$ python3 -q
>>> import numpy as np
>>> np.set_printoptions(precision=2, suppress=True, linewidth=160, sign=" ")
>>> def rd(a):
...     return np.round(a, 2) + 0
... 
>>> arr = np.load("m.npy")
>>> print(rd(arr))
[[-0.44  0.55  0.71]
 [ 0.62 -0.4   0.68]
 [ 0.65  0.74 -0.17]]
>>> vec = np.array([0, -1, 3])
>>> print([p for p in range(1, 25) if np.allclose(np.linalg.matrix_power(arr, p), np.eye(3))])
[]
>>> print(rd(np.linalg.det(arr)))
1.0
>>> print(rd(np.linalg.norm(vec)), rd(np.linalg.norm(arr @ vec)))
3.16 3.16
>>> print(3 - np.linalg.matrix_rank(arr - np.eye(3), tol=1e-8))
1
>>> print(rd(np.sort(np.abs(np.degrees(np.angle(np.linalg.eigvals(arr)))))))
[   0.    176.85  176.85]
>>> print(rd(arr.T @ (arr @ vec)))
[ 0. -1.  3.]
>>> print(rd(np.abs(np.linalg.eigvals(arr))))
[ 1.  1.  1.]
>>> u, r1 = arr[2], arr[1]
>>> print(rd(u @ r1))
0.0
>>> pr = (u @ r1) / (u @ u) * u
>>> print(rd(pr))
[ 0.  0.  0.]
>>> print((r1 - pr) @ u)
0.0
>>> Y = np.array([[0, 5, -5], [-5, -3, -1], [3, -3, 3]])
>>> basis = np.array([[4]])
>>> W0 = np.block([[Y, np.zeros((3, 1))], [np.zeros((1, 3)), basis]])
>>> print(W0)
[[ 0.  5. -5.  0.]
 [-5. -3. -1.  0.]
 [ 3. -3.  3.  0.]
 [ 0.  0.  0.  4.]]
>>> # 2 blocks once reordered
>>> print((W0 != 0).astype(int))
[[ 0  1  1  0]
 [ 1  1  1  0]
 [ 1  1  1  0]
 [ 0  0  0  1]]
>>> print(rd(np.linalg.det(W0)))
-240.0
>>> print((np.linalg.matrix_power((W0 != 0) + (W0.T != 0) + np.eye(4), 4) > 0).astype(int))
[[ 1  1  1  0]
 [ 1  1  1  0]
 [ 1  1  1  0]
 [ 0  0  0  1]]
>>> print(rd(np.sort(np.linalg.eigvals(W0).real)))
[-1.9   0.95  0.95  4.  ]
>>> vec = np.array([2, 0, 2, -2])
>>> y = W0 @ vec
>>> print(y)
[-10. -12.  12.  -8.]
>>> print(rd(np.linalg.solve(W0, W0[:, 3])))
[ 0.  0.  0.  1.]
>>> u = np.array([1, 1])
>>> print(np.correlate(W0[2], W0[0], "full"))
[  0. -15.  30. -30.  15.   0.   0.]
>>> print(np.convolve(W0[2], u))
[ 3.  0.  0.  3.  0.]
>>> print(np.polyval(u, W0[2]))
[ 4. -2.  4.  1.]
>>> print(np.cross(W0[2, :3], W0[0, :3]))
[  0.  15.  15.]
>>> proj = np.triu(np.array([[3, 3, 0, 0], [1, 1, 0, 3], [1, 2, 3, 3], [5, 0, 2, 3]]), 1) + np.eye(4)
>>> Y = proj @ W0 @ np.linalg.inv(proj)
>>> print(Y)
[[-15.  41.  -8. -99.]
 [ -5.  12.  -1. -21.]
 [  3. -12.   3.  39.]
 [  0.   0.   0.   4.]]
>>> E = np.tril(np.array([[2, -1, -9, -5], [4, 2, -7, 0], [-8, -4, 0, -6], [-2, -4, 3, 9]]), -1) + np.eye(4, dtype=int)
>>> print(E)
[[ 1  0  0  0]
 [ 4  1  0  0]
 [-8 -4  1  0]
 [-2 -4  3  1]]
>>> rng = np.random.default_rng(814)
>>> z = rng.permutation(4)
>>> print(z)
[ 0  1  3  2]
>>> Y = E[z][:, z]
>>> print(np.diag(Y))
[ 1  1  1  1]
>>> print(rd(np.linalg.det(Y)), rd(np.linalg.det(E[z])))
1.0 -1.0
>>> vec = np.array([2, 1, 1, -1])
>>> h1 = np.maximum(E @ vec, 0)
>>> print(np.maximum(E @ (3 * vec), 0))
[  6  27   0   0]
>>> print(h1)
[ 2  9  0  0]
>>> print(E.T @ h1)
[ 38   9   0   0]
>>> M = np.loadtxt("dump.csv", delimiter=",")
>>> print(M)
[[  0.   0.   0.]
 [  0.   0.   0.]
 [ 11.  21.   8.]
 [  2.   0.   2.]
 [ 29.  63.  20.]
 [ 14.  28.  10.]
 [  0.   0.   0.]
 [ 20.  42.  14.]
 [  8.  14.   6.]
 [  0.   0.   0.]
 [  0.   0.   0.]
 [  0.   0.   0.]
 [ 14.  28.  10.]
 [ 20.  42.  14.]
 [  5.   7.   4.]
 [ 11.  21.   8.]
 [  0.   0.   0.]
 [  0.   0.   0.]
 [  0.   0.   0.]
 [  0.   0.   0.]
 [  0.   0.   0.]
 [ 17.  35.  12.]
 [  0.   0.   0.]
 [  0.   0.   0.]
 [  0.   0.   0.]]
>>> # rank 2
>>> z = M[:, 2] > np.median(M[:, 2])
>>> u = M[z].mean(axis=0) - M[~z].mean(axis=0)
>>> print(np.argsort(-np.abs(u).round(6), kind="stable"))
[ 1  0  2]
>>> print(((M - M.mean(axis=0)) @ u > 0).astype(int))
[ 0  0  1  0  1  1  0  1  1  0  0  0  1  1  0  1  0  0  0  0  0  1  0  0  0]
>>> print(rd(u))
[ 13.73  27.36   9.82]
>>> rank = np.linalg.matrix_rank(M)
>>> print(rank)
2
>>> null = np.linalg.svd(M)[2][rank:].T
>>> print([int(np.linalg.matrix_rank(np.delete(M, i, axis=0))) for i in range(25)])
[2, 2, 2, 2, 2, 2, 2, 2, 2, 2, 2, 2, 2, 2, 2, 2, 2, 2, 2, 2, 2, 2, 2, 2, 2]
>>> print(null.shape)
(3, 1)
>>> print(rd(null @ null.T))
[[ 0.49 -0.07 -0.49]
 [-0.07  0.01  0.07]
 [-0.49  0.07  0.49]]
>>> Xc = M - M.mean(axis=0)
>>> left, sig, Vh = np.linalg.svd(Xc, full_matrices=False)
>>> print(rd(sig ** 2 / (sig ** 2).sum()))
[ 1.  0.  0.]
>>> print(np.abs(Vh[0]).argmax())
1
>>> print((np.sign(left[:, 0]) == np.sign(left[0, 0])).astype(int))
[ 1  1  0  1  0  0  1  0  0  1  1  1  0  0  1  0  1  1  1  1  1  0  1  1  1]
>>> print(rd(Vh[0] * np.sign(Vh[0, np.abs(Vh[0]).argmax()])))
[ 0.41  0.87  0.29]
>>> print(rd(sig))
[ 101.86    3.91    0.  ]
>>> print(np.linalg.matrix_rank(Xc))
2
>>> print(np.abs(np.diag(np.linalg.qr(M)[1])) > 1e-9)
[ True  True False]
>>> print(np.unique(M.round(6), axis=0).shape)
(9, 3)
>>> mat = np.maximum(np.array([[0, -2],
...     [-2, -1],
...     [1, -1],
...     [-2, -1],
...     [-2, 2],
...     [2, -2],
...     [-2, 1],
...     [0, 2],
...     [-2, 0],
...     [0, 1],
...     [1, -1],
...     [-1, -1],
...     [2, 2],
...     [2, 2]]) @ np.array([[5, 4, 1], [3, 2, 1]]) + np.array([0, 2, 0]), 0)
>>> print(mat)
[[  0   0   0]
 [  0   0   0]
 [  2   4   0]
 [  0   0   0]
 [  0   0   0]
 [  4   6   0]
 [  0   0   0]
 [  6   6   2]
 [  0   0   0]
 [  3   4   1]
 [  2   4   0]
 [  0   0   0]
 [ 16  14   4]
 [ 16  14   4]]
>>> # rows 0 and 1 are equal
>>> Xc = mat - mat.mean(axis=0)
>>> evecs = np.linalg.svd(Xc)[2][:1]
>>> Y = Xc - Xc @ evecs.T @ evecs
>>> print(np.linalg.norm(Y, axis=1).round(6).argmax())
5
>>> print(rd(Y.std(axis=0)))
[ 0.43  0.59  0.42]
>>> m1 = np.array([[-0.16, -0.88, 0.45],
...     [-0.48, -0.91, -0.97],
...     [0.69, 1.0, 0.96],
...     [-0.22, -0.48, -0.77],
...     [-0.29, -0.89, -0.5],
...     [0.64, 0.97, 1.0],
...     [-0.03, -0.9, 0.92],
...     [0.54, 0.99, 0.91],
...     [-0.03, 0.41, -0.64],
...     [-0.6, -1.0, -0.46],
...     [-0.14, -0.65, -0.1],
...     [0.17, 0.8, -0.08],
...     [-0.5, -0.8, -0.99],
...     [-0.11, -0.42, -0.27],
...     [0.27, 0.83, 0.58],
...     [-0.35, -0.89, -0.79]])
>>> m1 @ m1
Traceback (most recent call last):
  File "<python-input-85>", line 1, in <module>
    m1 @ m1
    ~~~^~~~
ValueError: matmul: Input operand 1 has a mismatch in its core dimension 0, with gufunc signature (n?,k),(k,m?)->(n?,m?) (size 16 is different from 3)
>>> gram = m1.T @ m1
>>> print(rd(np.trace(gram)), rd((m1 ** 2).sum()))
21.55 21.55
>>> print(rd(np.diag(gram)))
[  2.43  10.88   8.23]
>>> z = m1[:, 0] > np.median(m1[:, 0])
>>> u = m1[z].mean(axis=0) - m1[~z].mean(axis=0)
>>> print(((m1 - m1.mean(axis=0)) @ u > 0).astype(int))
[ 0  0  1  0  0  1  0  1  1  0  0  1  0  0  1  0]
>>> print(np.argsort(-np.abs(u).round(6), kind="stable"))
[ 1  2  0]
>>> print(rd(u))
[ 0.61  1.27  0.94]
>>> ang = np.radians(120)
>>> r_ = np.eye(3)
>>> r_[2, 2] = r_[0, 0] = np.cos(ang)
>>> r_[2, 0], r_[0, 2] = -np.sin(ang), np.sin(ang)
>>> print(rd(r_))
[[-0.5   0.    0.87]
 [ 0.    1.    0.  ]
 [-0.87  0.   -0.5 ]]
>>> Y = m1 @ r_.T
>>> print(np.allclose(np.linalg.norm(m1, axis=1), np.linalg.norm(Y, axis=1)))
True
>>> print(rd(np.linalg.svd(m1, compute_uv=False)), rd(np.linalg.svd(Y, compute_uv=False)))
[ 4.2   1.95  0.34] [ 4.2   1.95  0.34]
>>> print(rd(np.linalg.det(r_)), rd(np.trace(r_)))
1.0 0.0
>>> gram = np.cov(m1, rowvar=False)
>>> print(rd(np.corrcoef(m1[:, 0], m1[:, 1])[0, 1]))
0.9
>>> print(rd(np.median(m1, axis=0)))
[-0.12 -0.56 -0.18]
>>> print(rd(np.corrcoef(m1.T)))
[[ 1.    0.9   0.83]
 [ 0.9   1.    0.59]
 [ 0.83  0.59  1.  ]]
>>> print(rd(np.polyfit(m1[:, 0], m1[:, 1], 1)))
[ 1.87 -0.11]
>>> feats = np.loadtxt("a.csv", delimiter=",")
>>> print(feats)
[[ 0.56  0.05  2.95]
 [-0.64 -2.87 -0.6 ]
 [ 1.37 -1.16 -2.4 ]
 [-2.66  1.37 -0.21]
 [-2.42  0.73  1.62]
 [ 1.61  2.2  -1.25]
 [ 0.7  -2.79 -0.86]
 [ 1.12  1.35 -2.43]
 [ 0.65  0.4   2.9 ]
 [ 2.61 -0.53 -1.37]
 [ 1.81 -2.19  0.96]
 [-2.52  0.75 -1.44]
 [ 0.99  0.25 -2.82]
 [-2.94  0.54  0.29]
 [ 1.47  2.54 -0.6 ]]
>>> Y = np.c_[feats[:, :1] @ np.array([[-7]]), np.array([-3, 3, -3, -2, -3, 0, 1, 3, 2, 0, -2, -1, 3, -2, -1])]
>>> print(rd(Y))
[[ -3.92  -3.  ]
 [  4.48   3.  ]
 [ -9.59  -3.  ]
 [ 18.62  -2.  ]
 [ 16.94  -3.  ]
 [-11.27   0.  ]
 [ -4.9    1.  ]
 [ -7.84   3.  ]
 [ -4.55   2.  ]
 [-18.27   0.  ]
 [-12.67  -2.  ]
 [ 17.64  -1.  ]
 [ -6.93   3.  ]
 [ 20.58  -2.  ]
 [-10.29  -1.  ]]
>>> print(np.linalg.matrix_rank(Y))
2
>>> print(rd(np.linalg.lstsq(feats, Y[:, 0])[0]))
[-7.  0.  0.]
>>> K = np.array([[-4, -5, -5], [-9, -9, 1], [-9, -7, -5]])
>>> print(K)
[[-4 -5 -5]
 [-9 -9  1]
 [-9 -7 -5]]
>>> vec = np.array([1, 2, 2])
>>> print(K @ np.ones(3))
[-14. -17. -21.]
>>> print((K @ vec).argmax())
0
>>> print((K * vec).sum(axis=1))
[-24 -25 -33]
>>> print(K @ np.eye(3)[1])
[-5. -9. -7.]
>>> print(K * vec)
[[ -4 -10 -10]
 [ -9 -18   2]
 [ -9 -14 -10]]
>>> print(K @ (2 * vec))
[-48 -50 -66]
